In [1]: import numpy as np

In [2]: from numpy import linalg as LA

In [3]: np.set_printoptions(suppress=True, linewidth=200)

In [4]: m1 = np.array([[0, -1, 0, 0], [0, 0, 2, 0], [0, 0, 0, 3], [-2, 0, 0, 0]])

In [5]: blk = np.stack([m1, 3 * m1, m1[::-1]])

In [6]: np.round(LA.det(blk), 3)
Out[6]: array([ -12., -972.,  -12.])

In [7]: LA.matrix_rank(blk.reshape(3, -1))
Out[7]: np.int64(2)

In [8]: blk.sum(axis=0)
Out[8]: 
array([[-2, -4,  0,  0],
       [ 0,  0,  8,  3],
       [ 0,  0,  2, 12],
       [-8, -1,  0,  0]])

In [9]: (blk @ m1.T).shape
Out[9]: (3, 4, 4)

In [10]: out = LA.inv(m1)

In [11]: round(float(LA.slogdet(m1)[0]), 3)
Out[11]: -1.0

In [12]: round(float(LA.det(m1) * LA.det(out)), 3)
Out[12]: 1.0

In [13]: np.round(LA.inv(out), 3)
Out[13]: 
array([[-0., -1., -0., -0.],
       [ 0.,  0.,  2.,  0.],
       [ 0.,  0.,  0.,  3.],
       [-2., -0., -0., -0.]])

In [14]: round(float(LA.cond(m1)), 3)
Out[14]: 3.0

In [15]: np.round(LA.det(m1) * out, 3)
Out[15]: 
array([[ 0.,  0.,  0.,  6.],
       [12.,  0.,  0.,  0.],
       [-0., -6., -0., -0.],
       [-0., -0., -4., -0.]])

In [16]: np.allclose(out, m1.T)
Out[16]: False

In [17]: m1 @ out
Out[17]: 
array([[1., 0., 0., 0.],
       [0., 1., 0., 0.],
       [0., 0., 1., 0.],
       [0., 0., 0., 1.]])

In [18]: out.round(3)
Out[18]: 
array([[-0.   , -0.   , -0.   , -0.5  ],
       [-1.   , -0.   , -0.   , -0.   ],
       [ 0.   ,  0.5  ,  0.   ,  0.   ],
       [ 0.   ,  0.   ,  0.333,  0.   ]])

In [19]: u, r1 = out[0], out[3]

In [20]: u @ r1
Out[20]: np.float64(0.0)

In [21]: u @ u
Out[21]: np.float64(0.25)

In [22]: p = (u @ r1) / (u @ u) * u

In [23]: p
Out[23]: array([-0., -0., -0., -0.])

In [24]: round(LA.norm(u + r1) ** 2 + LA.norm(u - r1) ** 2, 3)
Out[24]: np.float64(0.722)

In [25]: np.round(np.outer(u, r1), 3)
Out[25]: 
array([[-0.   , -0.   , -0.   , -0.   ],
       [-0.   , -0.   , -0.   , -0.   ],
       [-0.   , -0.   , -0.   , -0.   ],
       [-0.   , -0.   , -0.167, -0.   ]])

In [26]: (r1 - p) @ u
Out[26]: np.float64(0.0)

In [27]: Q, R = LA.qr(m1)

In [28]: Q.shape, R.shape
Out[28]: ((4, 4), (4, 4))

In [29]: np.abs(np.diag(R))
Out[29]: array([2., 1., 2., 3.])

In [30]: t = np.radians(180)

In [31]: R = np.eye(4)

In [32]: R[2, 2] = R[1, 1] = np.cos(t)

In [33]: R[2, 1], R[1, 2] = -np.sin(t), np.sin(t)

In [34]: R.round(3) + 0
Out[34]: 
array([[ 1.,  0.,  0.,  0.],
       [ 0., -1.,  0.,  0.],
       [ 0.,  0., -1.,  0.],
       [ 0.,  0.,  0.,  1.]])

In [35]: out = m1 @ R.T

In [36]: out.round(3) + 0
Out[36]: 
array([[ 0.,  1.,  0.,  0.],
       [ 0.,  0., -2.,  0.],
       [ 0.,  0.,  0.,  3.],
       [-2.,  0.,  0.,  0.]])

In [37]: np.round(LA.svd(m1, compute_uv=False), 3), np.round(LA.svd(out, compute_uv=False), 3)
Out[37]: (array([3., 2., 2., 1.]), array([3., 2., 2., 1.]))

In [38]: np.round(LA.det(R), 3), np.trace(R)
Out[38]: (np.float64(1.0), np.float64(0.0))

In [39]: np.allclose(LA.norm(m1, axis=1), LA.norm(out, axis=1))
Out[39]: True

In [40]: u = np.array([2, -1, 1, -1])

In [41]: r1 = np.array([3, 0, 2])

In [42]: arr = u[:, None] + r1[None, :]

In [43]: arr
Out[43]: 
array([[ 5,  2,  4],
       [ 2, -1,  1],
       [ 4,  1,  3],
       [ 2, -1,  1]])

In [44]: rng = np.random.default_rng(81210)

In [45]: idx = rng.permutation(4)

In [46]: out = m1[:, idx] * rng.choice([-1, 1], 4)

In [47]: out
Out[47]: 
array([[ 0,  0,  0, -1],
       [ 0, -2,  0,  0],
       [ 0,  0, -3,  0],
       [ 2,  0,  0,  0]])

In [48]: U, _, VT = LA.svd(m1.T @ out)

In [49]: np.round(LA.lstsq(m1, out)[0], 3)
Out[49]: 
array([[-1.,  0.,  0.,  0.],
       [ 0.,  0.,  0.,  1.],
       [ 0., -1.,  0.,  0.],
       [ 0.,  0., -1.,  0.]])

In [50]: U @ VT
Out[50]: 
array([[-1.,  0.,  0.,  0.],
       [ 0.,  0.,  0.,  1.],
       [ 0., -1.,  0.,  0.],
       [ 0.,  0., -1.,  0.]])

In [51]: data = np.loadtxt("out18.csv", delimiter=",")

In [52]: data
Out[52]: 
array([[  0.,  11.,   4.,  -4.,  -7.,  12.],
       [-11.,   0.,   8.,  -2.,   2.,  -2.],
       [ -4.,  -8.,   0.,  -1.,   4.,   7.],
       [  4.,   2.,   1.,   0.,   5., -11.],
       [  7.,  -2.,  -4.,  -5.,   0.,   1.],
       [-12.,   2.,  -7.,  11.,  -1.,   0.]])

In [53]: out = data / LA.norm(data, axis=1, keepdims=True)

In [54]: gram = out @ out.T

In [55]: np.round(LA.norm(out, axis=1), 3)
Out[55]: array([1., 1., 1., 1., 1., 1.])

In [56]: np.round(np.degrees(np.arccos(np.clip(gram[4, 0], -1, 1))), 3)
Out[56]: np.float64(91.897)

In [57]: feats = np.loadtxt("layer3.csv", delimiter=",")

In [58]: feats.round(3)
Out[58]: 
array([[0.32 , 0.051, 0.152, 0.253, 0.084, 0.185, 0.152, 0.253],
       [0.051, 0.008, 0.024, 0.04 , 0.013, 0.029, 0.024, 0.04 ],
       [0.152, 0.024, 0.072, 0.12 , 0.04 , 0.088, 0.072, 0.12 ],
       [0.253, 0.04 , 0.12 , 0.199, 0.066, 0.146, 0.12 , 0.199],
       [0.084, 0.013, 0.04 , 0.066, 0.022, 0.049, 0.04 , 0.066],
       [0.185, 0.029, 0.088, 0.146, 0.049, 0.107, 0.088, 0.146],
       [0.152, 0.024, 0.072, 0.12 , 0.04 , 0.088, 0.072, 0.12 ],
       [0.253, 0.04 , 0.12 , 0.199, 0.066, 0.146, 0.12 , 0.199]])

In [59]: # column 6 repeats column 2

In [60]: evals, vecs = LA.eigh(feats)

In [61]: np.round(LA.eigvalsh(feats + -1 * np.eye(8)), 3) + 0
Out[61]: array([-1., -1., -1., -1., -1., -1., -1.,  0.])

In [62]: np.round(vecs @ np.diag(evals) @ vecs.T, 3)
Out[62]: 
array([[0.32 , 0.051, 0.152, 0.253, 0.084, 0.185, 0.152, 0.253],
       [0.051, 0.008, 0.024, 0.04 , 0.013, 0.029, 0.024, 0.04 ],
       [0.152, 0.024, 0.072, 0.12 , 0.04 , 0.088, 0.072, 0.12 ],
       [0.253, 0.04 , 0.12 , 0.199, 0.066, 0.146, 0.12 , 0.199],
       [0.084, 0.013, 0.04 , 0.066, 0.022, 0.049, 0.04 , 0.066],
       [0.185, 0.029, 0.088, 0.146, 0.049, 0.107, 0.088, 0.146],
       [0.152, 0.024, 0.072, 0.12 , 0.04 , 0.088, 0.072, 0.12 ],
       [0.253, 0.04 , 0.12 , 0.199, 0.066, 0.146, 0.12 , 0.199]])

In [63]: np.round(LA.svd(feats, compute_uv=False), 3) + 0
Out[63]: array([1., 0., 0., 0., 0., 0., 0., 0.])

In [64]: np.round(LA.eigvalsh(feats @ feats), 3) + 0
Out[64]: array([0., 0., 0., 0., 0., 0., 0., 1.])

In [65]: np.round(evals.sum(), 3), np.trace(feats)
Out[65]: (np.float64(1.0), np.float64(1.0))
